% ipython --no-banner

In [1]: import numpy as np

In [2]: import numpy.linalg as la

In [3]: np.set_printoptions(precision=4, suppress=True, linewidth=140, sign=" ")

In [4]: X = np.load("w.npy")

In [5]: print(X)
[[-0.7324  0.0814 -0.3838 -0.2655 -0.2236 -0.4349]
 [-0.2034 -0.4965  0.0596  0.4227 -0.6703  0.2837]
 [-0.2034  0.6312 -0.2316  0.675   0.0874  0.208 ]
 [ 0.2441  0.0803 -0.6808 -0.3745 -0.2027  0.5377]
 [ 0.2034  0.5771  0.3828 -0.2331 -0.6441 -0.099 ]
 [-0.529   0.0946  0.4306 -0.3171  0.1925  0.6231]]

In [6]: # columns are unit length and at right angles

In [7]: r0, g = X[2], X[0]

In [8]: print(round(float(r0 @ r0), 4))
1.0

In [9]: print(round(float(r0 @ g), 4))
0.0

In [10]: pr = (r0 @ g) / (r0 @ r0) * r0

In [11]: print(la.matrix_rank(np.outer(r0, g)))
1

In [12]: print(round(np.abs(la.eigvals(X)).max(), 4))
1.0

In [13]: print(np.round(np.trace(X), 4))
-1.8561

In [14]: print(np.round(la.det(X), 4))
-1.0

In [15]: print(np.allclose(X @ X.T, X.T @ X))
True

In [16]: data = np.loadtxt("dump.csv", delimiter=",")

In [17]: print(data)
[[ 5.  0.  0.  0.  0.  0.  0.  0.  0.  0.  0.]
 [ 0. -4.  0.  0.  0.  0.  0.  0.  0.  0.  0.]
 [ 0.  0.  4.  0.  0.  0.  0.  0.  0.  0.  0.]
 [ 0.  0.  0. -1.  0.  0.  0.  0.  0.  0.  0.]
 [ 0.  0.  0.  0. -4.  0.  0.  0.  0.  0.  0.]
 [ 0.  0.  0.  0.  0. -5.  0.  0.  0.  0.  0.]
 [ 0.  0.  0.  0.  0.  0. -5.  0.  0.  0.  0.]
 [ 0.  0.  0.  0.  0.  0.  0. -1.  0.  0.  0.]
 [ 0.  0.  0.  0.  0.  0.  0.  0.  2.  0.  0.]
 [ 0.  0.  0.  0.  0.  0.  0.  0.  0. -2.  0.]
 [ 0.  0.  0.  0.  0.  0.  0.  0.  0.  0.  3.]]

In [18]: # 11 groups of indices that never mix

In [19]: C2 = data.T @ data

In [20]: print(np.trace(C2), (data ** 2).sum())
142.0 142.0

In [21]: print(np.allclose(C2, C2.T))
True

In [22]: print(la.eigvalsh(C2)[::-1])
[ 25.  25.  25.  16.  16.  16.   9.   4.   4.   1.   1.]

In [23]: print((data @ data.T).shape)
(11, 11)

In [24]: rng = np.random.default_rng(7086)

In [25]: Y = data + rng.integers(-2, 3, (11, 9)) @ rng.integers(-2, 3, (9, 11))

In [26]: print(Y)
[[  8.  12.   0.  -9.   3.   1.  -1.  -6.  -2.   3. -10.]
 [ -6.   0.  -5.  -8.  -1.  -2.   5.   1.  -4.  -1.   2.]
 [  2.  16.  -8.  -1.  -1.  -3.  -3. -12.  -4.   7.   2.]
 [ -3.  -9.   6.  -6.   1.  -7.  12.   2.   1.  -8.   1.]
 [-13.   2.  -6.  -5.  -2.  -6.   7.   4.  -1.   2.   2.]
 [-11.   0.  -4.  -8.  -3.  -7.   9.   2.  -7.  -5.   5.]
 [  9.  -4.  -1.   3.  -2.  -4.  -8.   0.   9.   2.   5.]
 [  6.   2.  -7.  -4.  -4.   2.  -6.  -7.   8.   3.   9.]
 [ -1.  -1.   0.  -5.   3.   2.  -1.  -1.  12.   2.   2.]
 [ -8.   7. -11.  -3.  -8.   2. -15.   0.   4.  12.  -2.]
 [  3.  -4.   5.   9.   4.   0.   0.  -3.   6.   0.   4.]]

In [27]: print(la.matrix_rank(Y - data, tol=1e-8))
9

In [28]: print(np.abs(Y - data).sum(axis=1))
[ 50.  39.  63.  55.  50.  56.  42.  57.  28.  74.  35.]
